% ipython --no-banner

In [1]: import numpy as np

In [2]: np.set_printoptions(precision=1, suppress=True, linewidth=140)

In [3]: M = np.array([[0, 3, 1, 6], [0, 0, 0, 9], [0, 0, 0, 3], [0, 0, 0, 0]])

In [4]: np.linalg.matrix_rank(M, rtol=0.1)
Out[4]: np.int64(2)

In [5]: np.argsort(-np.linalg.norm(M, axis=0).round(6), kind="stable")[:3]
Out[5]: array([3, 1, 2])

In [6]: np.linalg.cond(M) > 100
Out[6]: np.True_

In [7]: np.prod(np.diag(M)), np.round(np.linalg.det(M), 1)
Out[7]: (np.int64(0), np.float64(0.0))

In [8]: np.linalg.matrix_power(M - np.diag(np.diag(M)), 4)
Out[8]: 
array([[0, 0, 0, 0],
       [0, 0, 0, 0],
       [0, 0, 0, 0],
       [0, 0, 0, 0]])

In [9]: np.sort(np.linalg.eigvals(M))
Out[9]: array([0., 0., 0., 0.])

In [10]: [int(np.linalg.matrix_rank(np.linalg.matrix_power(M, p))) for p in range(1, 5)]
Out[10]: [2, 1, 0, 0]

In [11]: np.linalg.matrix_rank(M - M[0, 0] * np.eye(4))
Out[11]: np.int64(2)

In [12]: r = np.linalg.matrix_rank(M)

In [13]: r
Out[13]: np.int64(2)

In [14]: N = np.linalg.svd(M)[2][r:].T

In [15]: np.linalg.matrix_rank(M.T @ M), np.linalg.matrix_rank(M @ M.T)
Out[15]: (np.int64(2), np.int64(2))

In [16]: [int(np.linalg.matrix_rank(M[:i])) for i in range(1, len(M) + 1)]
Out[16]: [1, 2, 2, 2]

In [17]: np.allclose(M @ N, 0)
Out[17]: True

In [18]: np.linalg.matrix_rank(M)
Out[18]: np.int64(2)

In [19]: np.linalg.rank(M)
Traceback (most recent call last):
  Cell In[19], line 1
    np.linalg.rank(M)
AttributeError: module 'numpy.linalg' has no attribute 'rank'


In [20]: round(float(np.linalg.norm(M)), 1)
Out[20]: 11.7

In [21]: M - M[0]
Out[21]: 
array([[ 0,  0,  0,  0],
       [ 0, -3, -1,  3],
       [ 0, -3, -1, -3],
       [ 0, -3, -1, -6]])

In [22]: np.zeros(4, 4)
Traceback (most recent call last):
  Cell In[22], line 1
    np.zeros(4, 4)
TypeError: Cannot interpret '4' as a data type


In [23]: M.shape
Out[23]: (4, 4)

In [24]: np.unravel_index(np.abs(M).argmax(), M.shape)
Out[24]: (np.int64(1), np.int64(3))

In [25]: arr = np.loadtxt("w.csv", delimiter=",")

In [26]: arr
Out[26]: 
array([[-13.5, -16.8,  -8.7],
       [ -2.5,  -2.7,  -2.4],
       [ -2.1,  -2.2,  -2.1],
       [ -1.3,  -1. ,  -1.4],
       [ -0.5,  -0.1,  -0.5],
       [  0.3,   0. ,   0.1],
       [  1.1,   0.2,   0.4],
       [  1.1,   0.2,   0.4],
       [  1.8,   0.5,   0.5],
       [ 10.3,   5.5,   2.6],
       [ 11.6,   6.4,   2.9],
       [ 12.2,   6.8,   3. ],
       [ 21.6,  13.7,   5.3],
       [ 27.1,  17.8,   6.7],
       [ 28.6,  19. ,   7.1],
       [ 34.6,  23.7,   8.6]])

In [27]: O, Rm = np.linalg.qr(arr)

In [28]: np.round(np.trace(O @ O.T), 1)
Out[28]: np.float64(3.0)

In [29]: O.shape, Rm.shape
Out[29]: ((16, 3), (3, 3))

In [30]: np.round(abs(Rm[0, 0]), 1), round(float(np.linalg.norm(arr[:, 0])), 1)
Out[30]: (np.float64(61.7), 61.7)

In [31]: O.round(1) + 0
Out[31]: 
array([[-0.2, -0.9, -0.1],
       [ 0. , -0.1, -0.4],
       [ 0. , -0.1, -0.4],
       [ 0. ,  0. , -0.4],
       [ 0. ,  0. , -0.2],
       [ 0. ,  0. ,  0.1],
       [ 0. , -0.1,  0.2],
       [ 0. , -0.1,  0.2],
       [ 0. , -0.1,  0.2],
       [ 0.2, -0.2,  0.3],
       [ 0.2, -0.2,  0.3],
       [ 0.2, -0.2,  0.3],
       [ 0.4, -0.1,  0.1],
       [ 0.4, -0.1, -0.1],
       [ 0.5, -0.1, -0.1],
       [ 0.6,  0. , -0.3]])

In [32]: Rm
Out[32]: 
array([[61.7, 42.1, 16.6],
       [ 0. ,  8.3,  5.2],
       [ 0. ,  0. ,  2.6]])

In [33]: np.round(O.T @ O, 1) + 0
Out[33]: 
array([[1., 0., 0.],
       [0., 1., 0.],
       [0., 0., 1.]])

In [34]: np.allclose(Rm.T @ Rm, arr.T @ arr)
Out[34]: True

In [35]: np.linalg.svd(Rm, compute_uv=False)
Out[35]: array([76.7,  8.1,  2.1])

In [36]: np.round(np.abs(Rm).max(), 1)
Out[36]: np.float64(61.7)

In [37]: Rm.sum(axis=0)
Out[37]: array([61.7, 50.4, 24.4])

In [38]: np.count_nonzero(Rm)
Out[38]: np.int64(6)

In [39]: np.linalg.matrix_rank(Rm)
Out[39]: np.int64(3)

In [40]: mat = np.load("layer12.npy")

In [41]: mat
Out[41]: 
array([[0, 1, 0],
       [0, 1, 0],
       [0, 0, 0],
       [0, 0, 0],
       [0, 0, 0],
       [0, 0, 0],
       [0, 0, 0],
       [0, 0, 0],
       [0, 1, 0],
       [0, 0, 0],
       [0, 1, 0],
       [0, 0, 0],
       [0, 0, 0],
       [2, 2, 0],
       [0, 0, 0],
       [0, 0, 0],
       [2, 3, 0],
       [2, 2, 0],
       [0, 0, 0],
       [0, 0, 0]])

In [42]: cen = (arr - arr.mean(axis=0)) / arr.std(axis=0)

In [43]: cen.std(axis=0)
Out[43]: array([1., 1., 1.])

In [44]: c = np.linalg.lstsq(np.delete(cen, 2, axis=1), cen[:, 2])[0]

In [45]: np.abs(c).argmax()
Out[45]: np.int64(1)

In [46]: U, sigma, Vt = np.linalg.svd(mat)

In [47]: sigma
Out[47]: array([5.6, 1.3, 0. ])

In [48]: B = U[:, :2] @ np.diag(sigma[:2]) @ Vt[:2]

In [49]: np.linalg.matrix_rank(B)
Out[49]: np.int64(2)

In [50]: np.round(np.linalg.norm(mat - B) / np.linalg.norm(mat), 1)
Out[50]: np.float64(0.0)

In [51]: np.allclose(mat[:-1].T @ np.linalg.lstsq(mat[:-1].T, mat[-1])[0], mat[-1])
Out[51]: True

In [52]: np.linalg.lstsq(mat[:-1].T, mat[-1])[2]
Out[52]: np.int32(2)

In [53]: np.unique(mat.round(6), axis=0).shape
Out[53]: (4, 3)

In [54]: np.round(np.trace(np.linalg.pinv(mat) @ mat), 1)
Out[54]: np.float64(2.0)

In [55]: W = np.array([[2, 0, 1], [2, 0, 1], [2, 2, 2]])

In [56]: c = np.array([-3, -3, 0])

In [57]: hid = np.maximum(mat @ W + c, 0)

In [58]: (hid > 0).mean(axis=0)
Out[58]: array([0.1, 0. , 0.3])

In [59]: np.linalg.matrix_rank(hid)
Out[59]: np.int64(2)

In [60]: W2 = np.array([[-2, -4, 2], [-4, 1, -5], [-4, 4, 2]])

In [61]: W @ W2
Out[61]: 
array([[ -8,  -4,   6],
       [ -8,  -4,   6],
       [-20,   2,  -2]])

In [62]: (hid @ W2).round(6).argmax(axis=1)
Out[62]: array([1, 1, 0, 0, 0, 0, 0, 0, 1, 0, 1, 0, 0, 2, 0, 0, 2, 2, 0, 0])

In [63]: E = 0.5 ** np.abs(np.subtract.outer(np.arange(3), np.arange(3)))

In [64]: E
Out[64]: 
array([[1. , 0.5, 0.2],
       [0.5, 1. , 0.5],
       [0.2, 0.5, 1. ]])

In [65]: evals, V = np.linalg.eigvalsh(E)
Traceback (most recent call last):
  Cell In[65], line 1
    evals, V = np.linalg.eigvalsh(E)
ValueError: too many values to unpack (expected 2)


In [66]: evals, V = np.linalg.eigh(E)

In [67]: np.unique(evals.round(6) + 0, return_counts=True)[1]
Out[67]: array([1, 1, 1])

In [68]: V @ np.diag(evals) @ V.T
Out[68]: 
array([[1. , 0.5, 0.2],
       [0.5, 1. , 0.5],
       [0.2, 0.5, 1. ]])

In [69]: np.linalg.eigvalsh(E + 3 * np.eye(3))
Out[69]: array([3.4, 3.7, 4.8])

In [70]: np.round(V.T @ V, 1) + 0
Out[70]: 
array([[1., 0., 0.],
       [0., 1., 0.],
       [0., 0., 1.]])

In [71]: np.abs(V[:, -1])
Out[71]: array([0.5, 0.6, 0.5])

In [72]: np.linalg.svd(E, compute_uv=False)
Out[72]: array([1.8, 0.7, 0.4])

In [73]: np.round(V.T @ E @ V, 1) + 0
Out[73]: 
array([[0.4, 0. , 0. ],
       [0. , 0.7, 0. ],
       [0. , 0. , 1.8]])

In [74]: np.abs(V[:, -1]).round(6).argmax()
Out[74]: np.int64(1)

In [75]: np.linalg.eigvalsh(E @ E)
Out[75]: array([0.2, 0.6, 3.4])

In [76]: round(evals.sum(), 1), np.trace(E)
Out[76]: (np.float64(3.0), np.float64(3.0))

In [77]: evals, V = np.linalg.eig(E)

In [78]: np.sort(np.linalg.eigvals(E.T))
Out[78]: array([0.4, 0.7, 1.8])

In [79]: round(float(np.abs(np.linalg.eigvals(E)).max()), 1)
Out[79]: 1.8

In [80]: round(float(np.linalg.det(E)), 1)
Out[80]: 0.6

In [81]: (E - E.T) / 2
Out[81]: 
array([[0., 0., 0.],
       [0., 0., 0.],
       [0., 0., 0.]])

In [82]: E @ E
Out[82]: 
array([[1.3, 1.1, 0.8],
       [1.1, 1.5, 1.1],
       [0.8, 1.1, 1.3]])

In [83]: np.linalg.matrix_power(E, 2)
Out[83]: 
array([[1.3, 1.1, 0.8],
       [1.1, 1.5, 1.1],
       [0.8, 1.1, 1.3]])

In [84]: evals, V = np.linalg.eigh(E)

In [85]: x = np.array([1, -8, 0])

In [86]: V * np.abs(evals) @ V.T
Out[86]: 
array([[1. , 0.5, 0.2],
       [0.5, 1. , 0.5],
       [0.2, 0.5, 1. ]])

In [87]: V * np.sqrt(evals) @ V.T
Out[87]: 
array([[1. , 0.3, 0.1],
       [0.3, 0.9, 0.3],
       [0.1, 0.3, 1. ]])

In [88]: x @ E @ x
Out[88]: np.float64(57.0)

In [89]: (np.sign(V[:, -1].round(6)) == np.sign(V[0, -1].round(6))).astype(int)
Out[89]: array([1, 1, 1])

In [90]: V * np.maximum(evals, 0) @ V.T
Out[90]: 
array([[1. , 0.5, 0.2],
       [0.5, 1. , 0.5],
       [0.2, 0.5, 1. ]])

In [91]: W0 = np.load("arr.npy")

In [92]: W0
Out[92]: 
array([[ 0, -5, -3],
       [ 5,  0, -3],
       [ 3,  3,  0]])

In [93]: np.argsort(-np.linalg.norm(W0, axis=0).round(6), kind="stable")[:3]
Out[93]: array([0, 1, 2])

In [94]: x = np.array([2, 1, -1])

In [95]: x @ W0 @ x
Out[95]: np.int64(0)

In [96]: np.round(np.linalg.eigvals(W0).real, 1) + 0
Out[96]: array([0., 0., 0.])

In [97]: np.round(np.linalg.svd(W0, compute_uv=False), 1) + 0
Out[97]: array([6.6, 6.6, 0. ])

In [98]: round(float(np.linalg.det(W0)), 1)
Out[98]: 0.0

In [99]: O = np.linalg.solve(np.eye(3) - W0, np.eye(3) + W0)

In [100]: round(np.linalg.det(O), 1)
Out[100]: np.float64(1.0)

In [101]: J = np.load("dump.npy")

In [102]: J
Out[102]: 
array([[0, 0, 1, 0],
       [0, 1, 0, 0],
       [0, 0, 0, 1],
       [1, 0, 0, 0]])

In [103]: round(float(np.linalg.det(2 * J)), 1), round(float(np.linalg.det(J)), 1)
Out[103]: (16.0, 1.0)

In [104]: np.einsum("ii->", J)
Out[104]: np.int64(1)

In [105]: np.kron(np.eye(2, dtype=int), J)
Out[105]: 
array([[0, 0, 1, 0, 0, 0, 0, 0],
       [0, 1, 0, 0, 0, 0, 0, 0],
       [0, 0, 0, 1, 0, 0, 0, 0],
       [1, 0, 0, 0, 0, 0, 0, 0],
       [0, 0, 0, 0, 0, 0, 1, 0],
       [0, 0, 0, 0, 0, 1, 0, 0],
       [0, 0, 0, 0, 0, 0, 0, 1],
       [0, 0, 0, 0, 1, 0, 0, 0]])

In [106]: round(float(np.linalg.det(J[::-1])), 1)
Out[106]: 1.0

In [107]: np.linalg.eigvals(J)
Out[107]: array([-0.5+0.9j, -0.5-0.9j,  1. +0.j ,  1. +0.j ])

In [108]: O = J.astype(float).copy()

In [109]: for j in range(4):
     ...:     O[:, j] -= O[:, :j] @ (O[:, :j].T @ O[:, j])
     ...:     O[:, j] /= np.linalg.norm(O[:, j])
     ...: 

In [110]: O.T @ J
Out[110]: 
array([[1., 0., 0., 0.],
       [0., 1., 0., 0.],
       [0., 0., 1., 0.],
       [0., 0., 0., 1.]])

In [111]: np.linalg.norm(J, axis=0)
Out[111]: array([1., 1., 1., 1.])

In [112]: np.linalg.pinv(J)
Out[112]: 
array([[0., 0., 0., 1.],
       [0., 1., 0., 0.],
       [1., 0., 0., 0.],
       [0., 0., 1., 0.]])

In [113]: J[:, 1] @ J[:, 2]
Out[113]: np.int64(0)

In [114]: X = np.loadtxt("out13.csv", delimiter=",")

In [115]: X
Out[115]: 
array([[0.7, 0.3, 0. , 0. ],
       [0. , 0.3, 0.3, 0.3],
       [0.2, 0.1, 0.4, 0.2],
       [0.2, 0.2, 0. , 0.6]])

In [116]: hat = np.triu(np.array([[0, 7, 3, -7], [9, 6, -8, -4], [4, -6, -5, 1], [-6, 3, -3, 5]]), 1) + np.eye(4)

In [117]: B = hat @ X @ np.linalg.inv(hat)

In [118]: round(float(np.trace(B)), 1), round(float(np.trace(X)), 1)
Out[118]: (2.0, 2.0)

In [119]: np.linalg.matrix_rank(B)
Out[119]: np.int64(4)

In [120]: round(np.linalg.det(B), 1)
Out[120]: np.float64(0.0)

In [121]: np.round(np.poly(B), 1) + 0
Out[121]: array([ 1. , -2. ,  1.3, -0.4,  0. ])

In [122]: rng = np.random.default_rng(21549)

In [123]: lab = rng.permutation(4)

In [124]: lab
Out[124]: array([1, 0, 3, 2])

In [125]: B = X[lab][:, lab]

In [126]: np.diag(B)
Out[126]: array([0.3, 0.7, 0.6, 0.4])

In [127]: B
Out[127]: 
array([[0.3, 0. , 0.3, 0.3],
       [0.3, 0.7, 0. , 0. ],
       [0.2, 0.2, 0.6, 0. ],
       [0.1, 0.2, 0.2, 0.4]])

In [128]: data = 0.2 ** np.abs(np.subtract.outer(np.arange(3), np.arange(3)))

In [129]: data.round(1) + 0
Out[129]: 
array([[1. , 0.2, 0. ],
       [0.2, 1. , 0.2],
       [0. , 0.2, 1. ]])

In [130]: evals, V = np.linalg.eigh(data)

In [131]: np.round(V @ np.diag(evals) @ V.T, 1) + 0
Out[131]: 
array([[1. , 0.2, 0. ],
       [0.2, 1. , 0.2],
       [0. , 0.2, 1. ]])

In [132]: evals.sum(), np.trace(data)
Out[132]: (np.float64(3.0), np.float64(3.0))

In [133]: np.round(V.T @ V, 1) + 0
Out[133]: 
array([[1., 0., 0.],
       [0., 1., 0.],
       [0., 0., 1.]])

In [134]: np.abs(V[:, -1])
Out[134]: array([0.5, 0.7, 0.5])

In [135]: np.round(V.T @ data @ V, 1) + 0
Out[135]: 
array([[0.7, 0. , 0. ],
       [0. , 1. , 0. ],
       [0. , 0. , 1.3]])

In [136]: O = data.astype(float).copy()

In [137]: for j in range(3):
     ...:     O[:, j] -= O[:, :j] @ (O[:, :j].T @ O[:, j])
     ...:     O[:, j] /= np.linalg.norm(O[:, j])
     ...: 

In [138]: np.round(O.T @ O, 1) + 0
Out[138]: 
array([[1., 0., 0.],
       [0., 1., 0.],
       [0., 0., 1.]])

In [139]: np.round(O.T @ data, 1) + 0
Out[139]: 
array([[1. , 0.4, 0.1],
       [0. , 1. , 0.4],
       [0. , 0. , 0.9]])
